$ python -q
>>> import numpy as np
>>> np.set_printoptions(precision=2, suppress=True, linewidth=140)
>>> tidy = lambda a: np.round(a, 2) + 0
>>> M = np.load("arr.npy")
>>> print(M)
[[ 1.37 -0.49 -2.56]
 [ 2.09 -1.81 -2.86]
 [-0.01 -3.71 -4.86]
 [-0.93 -4.26 -5.59]
 [ 4.81  0.18 -0.51]
 [-2.24 -0.56 -4.4 ]
 [ 2.91  2.06 -0.52]
 [-0.91 -3.8  -5.36]
 [ 1.83  0.22 -1.97]
 [ 0.11 -4.39 -5.14]
 [ 1.21 -2.36 -3.58]
 [ 0.53 -1.58 -3.52]
 [ 3.3   2.09 -0.3 ]
 [-0.51  0.62 -2.94]
 [-4.49 -3.26 -6.88]
 [-0.34  2.02 -2.16]
 [-1.13 -0.64 -3.88]
 [-0.94 -2.05 -4.5 ]
 [-0.01  1.08 -2.46]
 [ 0.92 -3.86 -4.47]
 [-0.25 -9.42 -7.83]
 [-1.11 -3.01 -5.06]
 [-0.21 -2.03 -4.12]
 [ 1.29 -0.92 -2.81]
 [-0.01 -3.5  -4.76]
 [ 3.02  0.5  -1.24]
 [-0.18  1.1  -2.54]]
>>> Xc = (M - M.mean(axis=0)) / M.std(axis=0)
>>> print(tidy(Xc.std(axis=0)))
[1. 1. 1.]
>>> b = np.linalg.lstsq(np.delete(Xc, 1, axis=1), Xc[:, 1])[0]
>>> print(tidy(1 - np.var(Xc[:, 1] - np.delete(Xc, 1, axis=1) @ b)))
1.0
>>> print(np.abs(b).argmax())
1
>>> Xc = M - M.mean(axis=0)
>>> left, s, Vt = np.linalg.svd(Xc, full_matrices=False)
>>> print(tidy(s))
[16.89  8.48  0.02]
>>> print(np.abs(Vt[0]).argmax())
1
>>> print(np.linalg.matrix_rank(Xc))
3
>>> print(np.searchsorted(np.cumsum(s ** 2) / (s ** 2).sum(), 0.9) + 1)
2
>>> print(tidy(s ** 2 / (s ** 2).sum()))
[0.8 0.2 0. ]
>>> print(np.abs(left[:, 0]).argmax())
20
>>> Xc = M - M.mean(axis=0)
>>> V = np.linalg.svd(Xc)[2][:1]
>>> Y = Xc - Xc @ V.T @ V
>>> print(tidy(Y.std(axis=0)))
[1.35 0.89 0.23]
>>> print(np.linalg.norm(Y, axis=1).round(6).argmax())
14
>>> print(tidy(np.cov(Xc @ V.T, rowvar=False)))
10.98
>>> print(tidy(np.diag(V.T @ V)))
[0.15 0.53 0.31]
>>> G = np.cov(M, rowvar=False)
>>> print(np.argwhere(np.triu(np.abs(np.corrcoef(M.T)) > 0.8, 1)))
[[1 2]]
>>> print(tidy(np.corrcoef(M[:, 0], M[:, 2])[0, 1]))
0.77
>>> print(G.shape)
(3, 3)
>>> print(tidy(G))
[[3.56 1.88 2.72]
 [1.88 6.68 4.28]
 [2.72 4.28 3.5 ]]
>>> feats = np.loadtxt("dump.csv", delimiter=",")
>>> print(tidy(feats))
[[ 2.67 -0.17 -4.22]
 [ 0.51  2.3  -4.41]
 [ 2.18  0.52 -4.47]
 [ 0.05 -2.75  4.17]
 [-2.01  3.82 -2.53]
 [-1.45 -1.39  4.58]
 [ 2.87 -3.91  1.22]
 [ 2.47 -3.91  1.89]
 [ 2.3  -3.89  2.14]
 [ 3.39 -1.52 -3.35]
 [ 0.15  2.6  -4.27]]
>>> print(tidy(np.linalg.norm(feats, 2) / np.linalg.norm(feats)))
0.82
>>> print(np.linalg.cond(feats) > 100)
True
>>> print(np.argsort(-np.linalg.norm(feats, axis=0).round(6), kind="stable")[:3])
[2 1 0]
